$ python -q
>>> import numpy as np
>>> np.set_printoptions(suppress=True, linewidth=200)
>>> def tidy(a):
...     return np.round(a, 2) + 0
... 
>>> W0 = np.loadtxt("m.csv", delimiter=",")
>>> W0
array([[-2.  ,  0.4 , -6.08],
       [-1.7 ,  0.7 , -5.07],
       [ 0.3 , -0.6 ,  0.93],
       [-1.7 , -1.  , -5.06],
       [-2.6 , -0.9 , -7.76],
       [ 1.3 ,  0.6 ,  3.88],
       [-0.6 ,  1.6 , -1.89],
       [-1.7 ,  0.3 , -5.14],
       [-0.8 , -0.2 , -2.4 ],
       [ 1.  , -1.2 ,  3.04],
       [-2.1 ,  0.  , -6.24],
       [-0.3 , -0.8 , -0.84],
       [-0.8 ,  0.4 , -2.36],
       [-0.7 , -0.7 , -2.1 ],
       [ 0.9 , -0.4 ,  2.73],
       [ 0.9 , -0.7 ,  2.67],
       [-0.8 , -0.1 , -2.4 ],
       [ 0.8 , -0.2 ,  2.42],
       [-0.4 ,  1.  , -1.2 ],
       [ 0.2 ,  0.3 ,  0.59],
       [ 0.5 , -0.8 ,  1.47],
       [-0.2 ,  0.3 , -0.68],
       [ 2.1 ,  0.2 ,  6.37],
       [-0.3 ,  1.4 , -0.92],
       [-1.9 , -1.  , -5.71]])
>>> # column 2 is much longer than the rest
>>> x = np.array([1, 2, 3])
>>> h1 = np.maximum(W0 @ x, 0)
>>> np.flatnonzero(h1 > 1e-9)
array([ 2,  5,  9, 14, 15, 17, 19, 20, 22])
>>> tidy(h1)
array([ 0.  ,  0.  ,  1.89,  0.  ,  0.  , 14.14,  0.  ,  0.  ,  0.  ,  7.72,  0.  ,  0.  ,  0.  ,  0.  ,  8.29,  7.51,  0.  ,  7.66,  0.  ,  2.57,  3.31,  0.  , 21.61,  0.  ,  0.  ])
>>> print(tidy(W0.T @ h1))
[ 94.57  -9.57 285.35]
>>> O, evecs = np.linalg.qr(W0[:, :2])[0], np.linalg.qr(W0[:, 2:])[0]
>>> s = np.linalg.svd(O.T @ evecs, compute_uv=False)
>>> (s > 0.9).sum()
np.int64(1)
>>> print(tidy(np.degrees(np.arccos(s.clip(0, 1)))))
[0.58]
>>> tidy(np.linalg.norm(O @ O.T - evecs @ evecs.T, 2))
np.float64(1.0)
>>> Ac = W0 - W0.mean(axis=0)
>>> U, s, Vt = np.linalg.svd(Ac, full_matrices=False)
>>> (np.sign(U[:, 0]) == np.sign(U[0, 0])).astype(int)
array([1, 1, 0, 1, 1, 0, 1, 1, 1, 0, 1, 0, 1, 1, 0, 0, 1, 0, 0, 0, 0, 0, 0, 0, 1])
>>> np.abs(Vt[0]).argmax()
np.int64(2)
>>> tidy(Vt[0] * np.sign(Vt[0, np.abs(Vt[0]).argmax()]))
array([0.32, 0.  , 0.95])
>>> cent = W0[[11, 22]].astype(float)
>>> for _ in range(3):
...     labels = np.linalg.norm(W0[:, None] - cent, axis=-1).argmin(axis=1)
...     cent = np.array([W0[labels == j].mean(axis=0) for j in range(2)])
... 
>>> labels
array([0, 0, 1, 0, 0, 1, 0, 0, 0, 1, 0, 0, 0, 0, 1, 1, 0, 1, 0, 1, 1, 0, 1, 0, 0])
>>> tidy(cent[1] - cent[0])
array([ 2.05, -0.4 ,  6.17])
>>> M = np.loadtxt("arr.csv", delimiter=",")
>>> print(tidy(M))
[[-0.72  0.43 -2.88]
 [-1.46  2.57 -0.53]
 [ 1.17 -1.43  2.37]
 [-1.    2.37  1.54]
 [-0.16 -0.65 -2.93]
 [ 1.39 -2.07  1.67]
 [ 1.46 -2.47  0.86]
 [ 0.21  0.55  2.94]
 [ 1.27 -2.62 -0.71]
 [-1.41  2.13 -1.57]
 [ 0.74 -0.48  2.87]
 [-1.46  2.38 -1.11]
 [-0.2  -0.58 -2.94]
 [-0.63  1.9   2.23]]
>>> # null space of dimension 1
>>> labels = M[:, 2] > np.median(M[:, 2])
>>> u = M[labels].mean(axis=0) - M[~labels].mean(axis=0)
>>> print(((M - M.mean(axis=0)) @ u > 0).astype(int))
[0 0 1 1 0 1 1 1 1 0 1 0 0 1]
>>> tidy(u)
array([ 1.07, -0.76,  3.88])
>>> Ac = M - M.mean(axis=0)
>>> U, s, Vt = np.linalg.svd(Ac, full_matrices=False)
>>> tidy(Vt[0] * np.sign(Vt[0, np.abs(Vt[0]).argmax()]))
array([ 0.4 , -0.51,  0.76])
>>> print(tidy(Ac.mean(axis=0)))
[0. 0. 0.]
>>> (np.sign(U[:, 0]) == np.sign(U[0, 0])).astype(int)
array([1, 1, 0, 1, 1, 0, 0, 0, 0, 1, 0, 1, 1, 0])
>>> print(tidy(s))
[8.53 7.25 0.  ]
>>> print(np.linalg.matrix_rank(Ac))
2
>>> E = np.load("out3.npy")
>>> E
array([[1, 0, 0],
       [3, 1, 0],
       [2, 3, 1]])
>>> O = E.astype(float).copy()
>>> for j in range(3):
...     O[:, j] -= O[:, :j] @ (O[:, :j].T @ O[:, j])
...     O[:, j] /= np.linalg.norm(O[:, j])
... 
>>> print(tidy(O.T @ E))
[[3.74 2.41 0.53]
 [0.   2.05 0.84]
 [0.   0.   0.13]]
>>> print(tidy(O.T @ O))
[[1. 0. 0.]
 [0. 1. 0.]
 [0. 0. 1.]]
>>> tidy(O)
array([[ 0.27, -0.31,  0.91],
       [ 0.8 , -0.45, -0.39],
       [ 0.53,  0.84,  0.13]])
>>> [int(np.linalg.matrix_rank(np.linalg.matrix_power(E, p))) for p in range(1, 4)]
[3, 3, 3]
>>> print(np.linalg.matrix_rank(E - E[0, 0] * np.eye(3)))
2
>>> print(tidy(np.sort(np.linalg.eigvals(E))))
[1. 1. 1.]
>>> proj = np.triu(np.array([[-2, -3, -3], [-3, 3, 3], [1, -3, 1]]), 1) + np.eye(3)
>>> out = proj @ E @ np.linalg.inv(proj)
>>> tidy(np.linalg.det(out))
np.float64(1.0)
>>> rng = np.random.default_rng(711)
>>> out = E + rng.integers(-2, 3, (3, 2)) @ rng.integers(-2, 3, (2, 3))
>>> out
array([[-1, -1,  1],
       [ 9,  5,  0],
       [ 2,  1, -5]])
>>> out - E
array([[-2, -1,  1],
       [ 6,  4,  0],
       [ 0, -2, -6]])
>>> print(np.linalg.matrix_rank(out - E, tol=1e-8))
2
>>> np.abs(out - E).sum(axis=1)
array([ 4, 10,  8])
>>> print(tidy(np.linalg.svd(out - E, compute_uv=False)))
[7.7  6.23 0.  ]
>>> m1 = np.load("w.npy")
>>> m1
array([[-2, -3,  0,  0],
       [ 2,  1,  0,  0],
       [ 0,  0, -2, -3],
       [ 0,  0,  2,  1]])
>>> # splits into 2 blocks
>>> O, evecs = np.linalg.qr(m1[:, :2])[0], np.linalg.qr(m1[:, 2:])[0]
>>> s = np.linalg.svd(O.T @ evecs, compute_uv=False)
>>> (s > 0.9).sum()
np.int64(0)
>>> tidy(np.degrees(np.arccos(s.clip(0, 1))))
array([90., 90.])
>>> tidy(np.linalg.norm(O @ O.T - evecs @ evecs.T, 2))
np.float64(1.0)
